$ python3 -q
>>> import numpy as np
>>> import numpy.linalg as la
>>> np.set_printoptions(precision=2, suppress=True, linewidth=200)
>>> def rd(a):
...     return np.round(a, 2) + 0
... 
>>> mat = np.array([[12, 12, -9, -6, 3, 6],
...     [28, 28, -21, -14, 7, 14],
...     [24, 24, -18, -12, 6, 12],
...     [24, 24, -18, -12, 6, 12],
...     [16, 16, -12, -8, 4, 8],
...     [16, 16, -12, -8, 4, 8],
...     [28, 28, -21, -14, 7, 14],
...     [4, 4, -3, -2, 1, 2],
...     [8, 8, -6, -4, 2, 4]])
>>> U, s, VT = la.svd(mat)
>>> evecs = VT[:(s > 1e-8).sum()]
>>> rng = np.random.default_rng(84313)
>>> x = mat[4] + 2 * mat[2] + rng.integers(2) * np.eye(6)[5]
>>> x
array([ 64.,  64., -48., -32.,  16.,  33.])
>>> rd(np.diag(evecs.T @ evecs))
array([0.32, 0.32, 0.18, 0.08, 0.02, 0.08])
>>> la.matrix_rank(np.vstack([mat, x]))
np.int64(2)
>>> print(rd(la.norm(x - evecs.T @ evecs @ x)))
0.96
>>> rd(evecs.T @ evecs)
array([[ 0.32,  0.32, -0.24, -0.16,  0.08,  0.16],
       [ 0.32,  0.32, -0.24, -0.16,  0.08,  0.16],
       [-0.24, -0.24,  0.18,  0.12, -0.06, -0.12],
       [-0.16, -0.16,  0.12,  0.08, -0.04, -0.08],
       [ 0.08,  0.08, -0.06, -0.04,  0.02,  0.04],
       [ 0.16,  0.16, -0.12, -0.08,  0.04,  0.08]])
>>> A = np.load("case12.npy")
>>> print(rd(A))
[[ 1.    0.    0.    0.    0.    0.    0.    0.    0.    0.  ]
 [ 0.    1.    0.    0.    0.    0.    0.    0.    0.    0.  ]
 [ 0.    0.    1.    0.    0.    0.    0.    0.    0.    0.  ]
 [ 0.    0.    0.    1.    0.    0.    0.    0.    0.    0.  ]
 [ 0.    0.    0.    0.    0.31  0.    0.    0.   -0.95  0.  ]
 [ 0.    0.    0.    0.    0.    1.    0.    0.    0.    0.  ]
 [ 0.    0.    0.    0.    0.    0.    1.    0.    0.    0.  ]
 [ 0.    0.    0.    0.    0.    0.    0.    1.    0.    0.  ]
 [ 0.    0.    0.    0.    0.95  0.    0.    0.    0.31  0.  ]
 [ 0.    0.    0.    0.    0.    0.    0.    0.    0.    1.  ]]
>>> x = np.array([-1, -2, 2, 3, 2, 1, 1, 1, 1, -1])
>>> print(rd(la.det(A)))
1.0
>>> rd(la.norm(x)), rd(la.norm(A @ x))
(np.float64(5.2), np.float64(5.2))
>>> np.flatnonzero(la.matrix_power((A != 0) + (A.T != 0) + np.eye(10), 10)[8])
array([4, 8])
>>> (la.matrix_power((A != 0) + (A.T != 0) + np.eye(10), 10) > 0).astype(int)
array([[1, 0, 0, 0, 0, 0, 0, 0, 0, 0],
       [0, 1, 0, 0, 0, 0, 0, 0, 0, 0],
       [0, 0, 1, 0, 0, 0, 0, 0, 0, 0],
       [0, 0, 0, 1, 0, 0, 0, 0, 0, 0],
       [0, 0, 0, 0, 1, 0, 0, 0, 1, 0],
       [0, 0, 0, 0, 0, 1, 0, 0, 0, 0],
       [0, 0, 0, 0, 0, 0, 1, 0, 0, 0],
       [0, 0, 0, 0, 0, 0, 0, 1, 0, 0],
       [0, 0, 0, 0, 1, 0, 0, 0, 1, 0],
       [0, 0, 0, 0, 0, 0, 0, 0, 0, 1]])
>>> F = np.loadtxt("data.csv", delimiter=",")
>>> print(F)
[[0. 1. 0. 0. 0. 0. 0. 0. 0. 1.]
 [1. 0. 1. 1. 0. 0. 0. 0. 0. 0.]
 [0. 1. 0. 0. 0. 1. 0. 0. 0. 1.]
 [0. 1. 0. 0. 0. 0. 0. 0. 1. 0.]
 [0. 0. 0. 0. 0. 0. 0. 0. 0. 1.]
 [0. 0. 1. 0. 0. 0. 1. 0. 0. 0.]
 [0. 0. 0. 0. 0. 1. 0. 0. 0. 1.]
 [0. 0. 0. 0. 0. 0. 0. 0. 0. 0.]
 [0. 0. 0. 1. 0. 0. 0. 0. 0. 0.]
 [1. 0. 1. 0. 1. 0. 1. 0. 0. 0.]]
>>> print(rd(la.norm(F, 2) / la.norm(F)))
0.58
>>> np.argsort(-la.norm(F, axis=0).round(6), kind="stable")[:3]
array([9, 1, 2])
>>> la.determinant(F)
Traceback (most recent call last):
  File "<python-input-25>", line 1, in <module>
    la.determinant(F)
    ^^^^^^^^^^^^^^
AttributeError: module 'numpy.linalg' has no attribute 'determinant'
>>> np.trace(F)
np.float64(0.0)
>>> (F + F.T) / 2
array([[0., 1., 0., 0., 0., 0., 0., 0., 0., 1.],
       [1., 0., 1., 1., 0., 0., 0., 0., 0., 0.],
       [0., 1., 0., 0., 0., 1., 0., 0., 0., 1.],
       [0., 1., 0., 0., 0., 0., 0., 0., 1., 0.],
       [0., 0., 0., 0., 0., 0., 0., 0., 0., 1.],
       [0., 0., 1., 0., 0., 0., 1., 0., 0., 0.],
       [0., 0., 0., 0., 0., 1., 0., 0., 0., 1.],
       [0., 0., 0., 0., 0., 0., 0., 0., 0., 0.],
       [0., 0., 0., 1., 0., 0., 0., 0., 0., 0.],
       [1., 0., 1., 0., 1., 0., 1., 0., 0., 0.]])
>>> np.allclose(F, F.T)
True
>>> rd(np.sort(np.abs(la.eigvals(F))))
array([0.  , 0.  , 0.59, 0.59, 0.88, 0.88, 1.49, 1.49, 2.58, 2.58])
>>> print(np.allclose(F @ F.T, F.T @ F))
True
>>> np.allclose(A @ A.T, A.T @ A)
True
>>> rd((A - A.T) / 2)
array([[ 0.  ,  0.  ,  0.  ,  0.  ,  0.  ,  0.  ,  0.  ,  0.  ,  0.  ,  0.  ],
       [ 0.  ,  0.  ,  0.  ,  0.  ,  0.  ,  0.  ,  0.  ,  0.  ,  0.  ,  0.  ],
       [ 0.  ,  0.  ,  0.  ,  0.  ,  0.  ,  0.  ,  0.  ,  0.  ,  0.  ,  0.  ],
       [ 0.  ,  0.  ,  0.  ,  0.  ,  0.  ,  0.  ,  0.  ,  0.  ,  0.  ,  0.  ],
       [ 0.  ,  0.  ,  0.  ,  0.  ,  0.  ,  0.  ,  0.  ,  0.  , -0.95,  0.  ],
       [ 0.  ,  0.  ,  0.  ,  0.  ,  0.  ,  0.  ,  0.  ,  0.  ,  0.  ,  0.  ],
       [ 0.  ,  0.  ,  0.  ,  0.  ,  0.  ,  0.  ,  0.  ,  0.  ,  0.  ,  0.  ],
       [ 0.  ,  0.  ,  0.  ,  0.  ,  0.  ,  0.  ,  0.  ,  0.  ,  0.  ,  0.  ],
       [ 0.  ,  0.  ,  0.  ,  0.  ,  0.95,  0.  ,  0.  ,  0.  ,  0.  ,  0.  ],
       [ 0.  ,  0.  ,  0.  ,  0.  ,  0.  ,  0.  ,  0.  ,  0.  ,  0.  ,  0.  ]])
>>> rd(la.matrix_power(A, 4))
array([[ 1.  ,  0.  ,  0.  ,  0.  ,  0.  ,  0.  ,  0.  ,  0.  ,  0.  ,  0.  ],
       [ 0.  ,  1.  ,  0.  ,  0.  ,  0.  ,  0.  ,  0.  ,  0.  ,  0.  ,  0.  ],
       [ 0.  ,  0.  ,  1.  ,  0.  ,  0.  ,  0.  ,  0.  ,  0.  ,  0.  ,  0.  ],
       [ 0.  ,  0.  ,  0.  ,  1.  ,  0.  ,  0.  ,  0.  ,  0.  ,  0.  ,  0.  ],
       [ 0.  ,  0.  ,  0.  ,  0.  ,  0.31,  0.  ,  0.  ,  0.  ,  0.95,  0.  ],
       [ 0.  ,  0.  ,  0.  ,  0.  ,  0.  ,  1.  ,  0.  ,  0.  ,  0.  ,  0.  ],
       [ 0.  ,  0.  ,  0.  ,  0.  ,  0.  ,  0.  ,  1.  ,  0.  ,  0.  ,  0.  ],
       [ 0.  ,  0.  ,  0.  ,  0.  ,  0.  ,  0.  ,  0.  ,  1.  ,  0.  ,  0.  ],
       [ 0.  ,  0.  ,  0.  ,  0.  , -0.95,  0.  ,  0.  ,  0.  ,  0.31,  0.  ],
       [ 0.  ,  0.  ,  0.  ,  0.  ,  0.  ,  0.  ,  0.  ,  0.  ,  0.  ,  1.  ]])
>>> rd(np.sort(np.abs(la.eigvals(A))))
array([1., 1., 1., 1., 1., 1., 1., 1., 1., 1.])
>>> print(rd((A + A.T) / 2))
[[1.   0.   0.   0.   0.   0.   0.   0.   0.   0.  ]
 [0.   1.   0.   0.   0.   0.   0.   0.   0.   0.  ]
 [0.   0.   1.   0.   0.   0.   0.   0.   0.   0.  ]
 [0.   0.   0.   1.   0.   0.   0.   0.   0.   0.  ]
 [0.   0.   0.   0.   0.31 0.   0.   0.   0.   0.  ]
 [0.   0.   0.   0.   0.   1.   0.   0.   0.   0.  ]
 [0.   0.   0.   0.   0.   0.   1.   0.   0.   0.  ]
 [0.   0.   0.   0.   0.   0.   0.   1.   0.   0.  ]
 [0.   0.   0.   0.   0.   0.   0.   0.   0.31 0.  ]
 [0.   0.   0.   0.   0.   0.   0.   0.   0.   1.  ]]
>>> la.determinant(A)
Traceback (most recent call last):
  File "<python-input-36>", line 1, in <module>
    la.determinant(A)
    ^^^^^^^^^^^^^^
AttributeError: module 'numpy.linalg' has no attribute 'determinant'
>>> arr = np.load("test4.npy")
>>> arr
array([[ 0.,  8.,  8.,  7.,  9.,  7.,  8.],
       [ 0., -4.,  4., -5.,  5.,  2., -4.],
       [ 0.,  4., -1.,  2.,  2.,  2., -2.],
       [ 0.,  1., -3.,  0.,  1., -4., -5.],
       [ 0., -4., -2., -3.,  3., -2.,  4.],
       [ 0., -2.,  1., -1.,  4.,  3., -4.],
       [ 0.,  1., -5., -1.,  1.,  4., -2.]])
>>> # rank 6
>>> np.argsort(-la.norm(arr, axis=0).round(6), kind="stable")[:3]
array([6, 4, 2])
>>> rd(la.norm(arr, 2) / la.norm(arr))
np.float64(0.75)
